$ python -q
>>> import numpy as np
>>> import numpy.linalg as la
>>> np.set_printoptions(suppress=True, linewidth=120)
>>> data = np.loadtxt("run0.csv", delimiter=",")
>>> data
array([[  1.,   7.,   0.],
       [  1.,  15.,   4.],
       [  1.,  18.,  11.],
       [  7.,  18.,  11.],
       [ 13.,  25.,  14.],
       [ 16.,  31.,  21.],
       [ 21.,  33.,  27.],
       [ 25.,  42.,  35.],
       [ 29.,  51.,  38.],
       [ 29.,  53.,  43.],
       [ 34.,  57.,  48.],
       [ 34.,  60.,  54.],
       [ 36.,  61.,  60.],
       [ 43.,  67.,  60.],
       [ 48.,  73.,  68.],
       [ 54.,  81.,  68.],
       [ 63.,  88.,  69.],
       [ 69.,  88.,  70.],
       [ 74.,  88.,  78.],
       [ 75.,  95.,  81.],
       [ 84., 100.,  88.],
       [ 86., 109.,  95.],
       [ 91., 111., 101.],
       [ 92., 112., 105.],
       [ 96., 118., 108.]])
>>> cov = np.cov(data, rowvar=False)
>>> cov.shape
(3, 3)
>>> np.round(la.eigvalsh(cov)[::-1], 2)
array([3225.54,   20.22,    5.35])
>>> np.round(np.polyfit(data[:, 1], data[:, 0], 1), 2)
array([  0.91, -13.39])
>>> round(float(np.corrcoef(data[:, 1], data[:, 0])[0, 1]), 2)
0.99
>>> X = np.load("data.npy")
>>> X
array([[ 1.4 ,  0.63, -0.7 ],
       [-1.7 ,  0.46, -0.4 ],
       [-0.5 ,  2.23, -2.2 ],
       [ 1.  ,  0.96, -1.  ],
       [ 0.7 , -0.85,  0.8 ],
       [ 0.  , -0.15,  0.1 ],
       [ 0.4 , -1.43,  1.4 ],
       [ 0.9 , -0.84,  0.9 ],
       [ 1.1 ,  1.94, -1.9 ],
       [ 1.  , -0.3 ,  0.3 ],
       [-1.6 , -0.02,  0.  ],
       [ 0.4 , -1.16,  1.2 ],
       [ 1.9 ,  0.84, -0.8 ],
       [ 0.2 , -0.41,  0.4 ],
       [ 0.7 ,  2.36, -2.3 ],
       [ 1.1 , -0.01,  0.1 ],
       [ 1.4 , -0.73,  0.7 ],
       [ 1.2 , -0.77,  0.7 ],
       [ 1.4 ,  0.42, -0.3 ],
       [ 0.3 , -0.84,  0.9 ]])
>>> proj = X @ la.solve(X.T @ X, X.T)
>>> round(float(np.trace(proj)), 2)
3.0
>>> K = np.array([[0.5, 0.0, 0.0, 0.5],
...     [0.0, 0.5, 0.0, 0.5],
...     [0.0, 0.0, 0.67, 0.33],
...     [0.2, 0.2, 0.2, 0.4]])
>>> U, s, VT = la.svd(K, full_matrices=False)
>>> round(float(np.sqrt((s ** 2).sum())), 2), round(float(la.norm(K)), 2)
(1.36, 1.36)
>>> np.abs(U[:, 0]).round(6).argmax()
np.int64(0)
>>> np.round(U.T @ K @ VT.T, 2) + 0
array([[1.09, 0.  , 0.  , 0.  ],
       [0.  , 0.63, 0.  , 0.  ],
       [0.  , 0.  , 0.5 , 0.  ],
       [0.  , 0.  , 0.  , 0.05]])
>>> s.round(2)
array([1.09, 0.63, 0.5 , 0.05])
>>> np.round(np.abs(VT[0]), 2)
array([0.33, 0.33, 0.38, 0.8 ])
>>> np.round(VT @ VT.T, 2) + 0
array([[1., 0., 0., 0.],
       [0., 1., 0., 0.],
       [0., 0., 1., 0.],
       [0., 0., 0., 1.]])
>>> np.round(U.T @ U, 2) + 0
array([[1., 0., 0., 0.],
       [0., 1., 0., 0.],
       [0., 0., 1., 0.],
       [0., 0., 0., 1.]])
